% python3 -q
>>> import numpy as np
>>> import numpy.linalg as la
>>> np.set_printoptions(precision=2, suppress=True, linewidth=160, legacy="1.25")
>>> W0 = np.load("w.npy")
>>> W0
array([[  1,  -4,  16, -64],
       [  1,  -3,   9, -27],
       [  1,  -2,   4,  -8],
       [  1,  -1,   1,  -1],
       [  1,   0,   0,   0],
       [  1,   1,   1,   1],
       [  1,   2,   4,   8],
       [  1,   3,   9,  27],
       [  1,   4,  16,  64],
       [  1,   5,  25, 125],
       [  1,   6,  36, 216],
       [  1,   7,  49, 343],
       [  1,   8,  64, 512]])
>>> Y = np.array([[2, 1, 3], [3, 2, 3], [0, 3, 0], [3, 0, 0]])
>>> Y.T @ W0.T
array([[-202,  -88,  -28,   -4,    2,    8,   32,   92,  206,  392,  668, 1052, 1562],
       [  41,   22,    9,    2,    1,    6,   17,   34,   57,   86,  121,  162,  209],
       [  -9,   -6,   -3,    0,    3,    6,    9,   12,   15,   18,   21,   24,   27]])
>>> la.matrix_rank(W0 @ Y)
3
>>> np.einsum("ik,kj->ji", W0, Y)
array([[-202,  -88,  -28,   -4,    2,    8,   32,   92,  206,  392,  668, 1052, 1562],
       [  41,   22,    9,    2,    1,    6,   17,   34,   57,   86,  121,  162,  209],
       [  -9,   -6,   -3,    0,    3,    6,    9,   12,   15,   18,   21,   24,   27]])
>>> np.einsum("ik,kj->ij", W0, Y)
array([[-202,   41,   -9],
       [ -88,   22,   -6],
       [ -28,    9,   -3],
       [  -4,    2,    0],
       [   2,    1,    3],
       [   8,    6,    6],
       [  32,   17,    9],
       [  92,   34,   12],
       [ 206,   57,   15],
       [ 392,   86,   18],
       [ 668,  121,   21],
       [1052,  162,   24],
       [1562,  209,   27]])
>>> np.vstack([W0, Y.T]).shape
(16, 4)
>>> np.einsum("ij->j", W0)
array([  13,   26,  234, 1196])
>>> feats = np.array([[3, 3, 5, 2, 5, 5, 4, 2, 4, 0, 3, 4, 5, 4, 3],
...     [2, 1, 4, 5, 2, 1, 0, 2, 0, 3, 4, 2, 0, 4, 4],
...     [5, 2, 4, 3, 4, 1, 4, 1, 3, 3, 3, 2, 0, 2, 5],
...     [3, 4, 0, 1, 3, 4, 0, 5, 5, 1, 1, 0, 2, 0, 2],
...     [5, 2, 3, 5, 5, 1, 0, 3, 0, 5, 5, 4, 2, 1, 5],
...     [0, 5, 1, 3, 1, 5, 1, 2, 2, 1, 3, 5, 3, 4, 5]])
>>> feats[:, 1] = 5 * feats[:, 5]
>>> feats
array([[ 3, 25,  5,  2,  5,  5,  4,  2,  4,  0,  3,  4,  5,  4,  3],
       [ 2,  5,  4,  5,  2,  1,  0,  2,  0,  3,  4,  2,  0,  4,  4],
       [ 5,  5,  4,  3,  4,  1,  4,  1,  3,  3,  3,  2,  0,  2,  5],
       [ 3, 20,  0,  1,  3,  4,  0,  5,  5,  1,  1,  0,  2,  0,  2],
       [ 5,  5,  3,  5,  5,  1,  0,  3,  0,  5,  5,  4,  2,  1,  5],
       [ 0, 25,  1,  3,  1,  5,  1,  2,  2,  1,  3,  5,  3,  4,  5]])
>>> # column 1 is much longer than the rest
>>> f = np.array([2, 0, 1])
>>> np.correlate(feats[4], feats[2], "full")
array([ 25,  35,  25,  41,  60,  51,  51,  69,  72,  86, 101, 105, 110, 126, 166, 147, 106, 122,  92,  78,  78,  77,  86,  81,  76,  49,  35,  30,  25])
>>> np.array([np.convolve(row, f, "same") for row in feats])
array([[50, 13, 29, 15, 12, 13,  9, 12,  2, 10,  8, 13, 12, 11,  4],
       [10, 10, 15,  8,  7,  2,  5,  0,  8,  8,  7,  4, 10,  8,  4],
       [10, 13, 11, 12,  5, 12,  3, 10,  7,  9,  7,  3,  6, 10,  2],
       [40,  3, 22,  6,  9,  3, 14, 10,  7,  7,  1,  5,  0,  6,  0],
       [10, 11, 15, 13,  7,  5,  7,  0, 13, 10, 13,  9,  6, 12,  1],
       [50,  2, 31,  3, 13,  3,  9,  5,  4,  8, 11,  9, 13, 13,  4]])
>>> Y = feats / la.norm(feats, axis=1, keepdims=True)
>>> cov = Y @ Y.T
>>> (np.abs(cov) > 0.9).astype(int)
array([[1, 0, 0, 1, 0, 1],
       [0, 1, 0, 0, 0, 0],
       [0, 0, 1, 0, 0, 0],
       [1, 0, 0, 1, 0, 1],
       [0, 0, 0, 0, 1, 0],
       [1, 0, 0, 1, 0, 1]])
>>> np.round(np.degrees(np.arccos(np.clip(cov[3, 2], -1, 1))), 2)
54.0
>>> cov[3]
array([0.93, 0.55, 0.59, 1.  , 0.55, 0.93])
>>> la.norm(Y, axis=1)
array([1., 1., 1., 1., 1., 1.])
>>> np.argwhere(np.triu(np.abs(cov) > 0.95, 1))
array([[0, 5]])
>>> (cov - 2 * np.eye(6)).round(6).argmax(axis=1)
array([5, 4, 4, 0, 1, 0])
>>> m1 = np.loadtxt("a.csv", delimiter=",")
>>> m1
array([[ 0.1 ,  0.1 , -0.4 , -1.3 , -1.5 ,  1.5 ,  1.6 ],
       [ 0.47, -0.45, -0.41,  0.54, -0.41,  0.01, -0.88],
       [-0.7 , -2.9 , -0.1 , -1.4 , -0.6 ,  0.9 ,  0.2 ],
       [ 1.3 ,  0.  , -0.7 , -0.7 ,  0.9 ,  0.2 , -0.6 ],
       [ 1.1 ,  0.4 ,  0.6 ,  0.1 ,  0.7 , -0.1 ,  2.1 ],
       [-0.5 ,  0.5 , -0.3 ,  1.5 , -0.1 ,  0.  , -1.6 ],
       [ 0.  ,  2.  , -0.3 , -1.9 ,  0.3 , -0.9 ,  0.7 ],
       [ 0.4 , -1.6 ,  0.5 ,  1.5 ,  0.2 , -0.1 ,  1.2 ],
       [-1.8 ,  1.  , -0.3 ,  1.2 , -0.5 , -1.4 ,  0.8 ],
       [ 0.  ,  0.5 ,  0.6 , -0.9 ,  0.  ,  0.  ,  2.2 ],
       [ 0.5 , -0.5 , -0.4 ,  0.6 , -0.4 ,  0.1 , -0.9 ]])
>>> Y = feats / np.sqrt((feats ** 2).mean(axis=1, keepdims=True))
>>> la.matrix_rank(feats - feats.mean(axis=1, keepdims=True))
6
>>> la.matrix_rank(Y) == la.matrix_rank(feats)
True
>>> x0 = np.array([1, 1, -2, 1, 1, -3, -2])
>>> y = m1 @ x0
>>> c, lr = np.zeros(7), 1 / la.norm(m1, 2) ** 2
>>> for i in range(25):
...     c -= lr * m1.T @ (m1 @ c - y)
...     if i % 5 == 0: print(i, round(la.norm(m1 @ c - y), 2))
... 
0 4.5
5 2.18
10 1.62
15 1.25
20 0.97
>>> np.round(la.cond(m1), 2)
8.07
>>> hat = m1 @ la.solve(m1.T @ m1, m1.T)
>>> np.allclose(hat @ hat, hat)
True
>>> np.round(hat @ m1[:, 0], 2) + 0
array([ 0.1 ,  0.47, -0.7 ,  1.3 ,  1.1 , -0.5 ,  0.  ,  0.4 , -1.8 ,  0.  ,  0.5 ])
>>> K = np.loadtxt("case3.csv", delimiter=",")
>>> K
array([[0., 3., 0., 0., 0., 0.],
       [0., 0., 1., 0., 0., 0.],
       [0., 0., 0., 0., 0., 0.],
       [0., 0., 0., 1., 0., 0.],
       [3., 0., 0., 0., 0., 0.],
       [0., 0., 0., 0., 0., 0.]])
>>> K[:, 5] @ K[:, 4]
0.0
>>> x0 = np.array([2, 1, 2, 1, 2, 2])
>>> h = np.maximum(K @ x0, 0)
>>> np.flatnonzero(h > 1e-9)
array([0, 1, 3, 4])
>>> np.tanh(K @ x0)
array([1.  , 0.96, 0.  , 0.76, 1.  , 0.  ])
>>> K @ K
array([[0., 0., 3., 0., 0., 0.],
       [0., 0., 0., 0., 0., 0.],
       [0., 0., 0., 0., 0., 0.],
       [0., 0., 0., 1., 0., 0.],
       [0., 9., 0., 0., 0., 0.],
       [0., 0., 0., 0., 0., 0.]])
>>> np.sort(la.eigvals(K).real)
array([0., 0., 0., 0., 0., 1.])
>>> round(float(la.det(K)), 2)
0.0
>>> rng = np.random.default_rng(876)
>>> Y = m1 + rng.integers(-2, 3, (11, 5)) @ rng.integers(-2, 3, (5, 7))
>>> Y
array([[ 0.1 , -6.9 , -0.4 , -3.3 ,  4.5 ,  0.5 , -4.4 ],
       [-1.53, -6.45, -4.41, -3.46,  7.59,  2.01, -4.88],
       [ 1.3 , -1.9 , -6.1 ,  4.6 , -6.6 , -8.1 ,  8.2 ],
       [ 1.3 ,  4.  ,  1.3 ,  4.3 , -0.1 ,  0.2 ,  0.4 ],
       [ 2.1 ,  0.4 , -1.4 , -6.9 , -2.3 ,  1.9 ,  5.1 ],
       [ 1.5 ,  0.5 , -4.3 ,  5.5 , -6.1 , -8.  ,  4.4 ],
       [-7.  ,  0.  , -2.3 , -1.9 ,  0.3 , -0.9 , -1.3 ],
       [ 9.4 , -5.6 ,  2.5 , -3.5 ,  4.2 , -0.1 , -0.8 ],
       [ 0.2 ,  2.  ,  3.7 , -4.8 , -7.5 , -0.4 ,  1.8 ],
       [ 4.  , -0.5 ,  2.6 , -0.9 ,  1.  , -1.  ,  1.2 ],
       [ 1.5 ,  0.5 , -2.4 , 10.6 ,  5.6 , -2.9 , -0.9 ]])
>>> np.abs(Y - m1).sum(axis=1)
array([22., 30., 38., 13., 18., 30., 13., 26., 22., 10., 23.])
>>> la.matrix_rank(Y - m1, tol=1e-8)
5
>>> x0 = np.array([3, -2, -1, 0, 0, 1, 2])
>>> y = Y @ x0
>>> y
array([  6.2 ,   4.97,  22.1 ,  -4.4 ,  19.  ,   8.6 , -22.2 ,  35.2 ,  -3.9 ,  11.8 ,   1.2 ])
>>> np.round(la.pinv(Y) @ Y, 2) + 0
array([[1., 0., 0., 0., 0., 0., 0.],
       [0., 1., 0., 0., 0., 0., 0.],
       [0., 0., 1., 0., 0., 0., 0.],
       [0., 0., 0., 1., 0., 0., 0.],
       [0., 0., 0., 0., 1., 0., 0.],
       [0., 0., 0., 0., 0., 1., 0.],
       [0., 0., 0., 0., 0., 0., 1.]])
>>> np.round(la.lstsq(Y, y)[0], 2) + 0
array([ 3., -2., -1.,  0.,  0.,  1.,  2.])
>>> np.round(la.solve(Y.T @ Y, Y.T @ y), 2) + 0
array([ 3., -2., -1.,  0.,  0.,  1.,  2.])
>>> y = y + 0.02 * rng.normal(size=11)
>>> y
array([  6.2 ,   4.94,  22.11,  -4.39,  19.  ,   8.61, -22.2 ,  35.19,  -3.94,  11.76,   1.21])
>>> c, *_ = la.lstsq(Y, y)
>>> c.round()
array([ 3., -2., -1.,  0., -0.,  1.,  2.])
>>> c.round(2) + 0
array([ 3.  , -2.  , -1.  ,  0.01,  0.  ,  1.01,  2.  ])
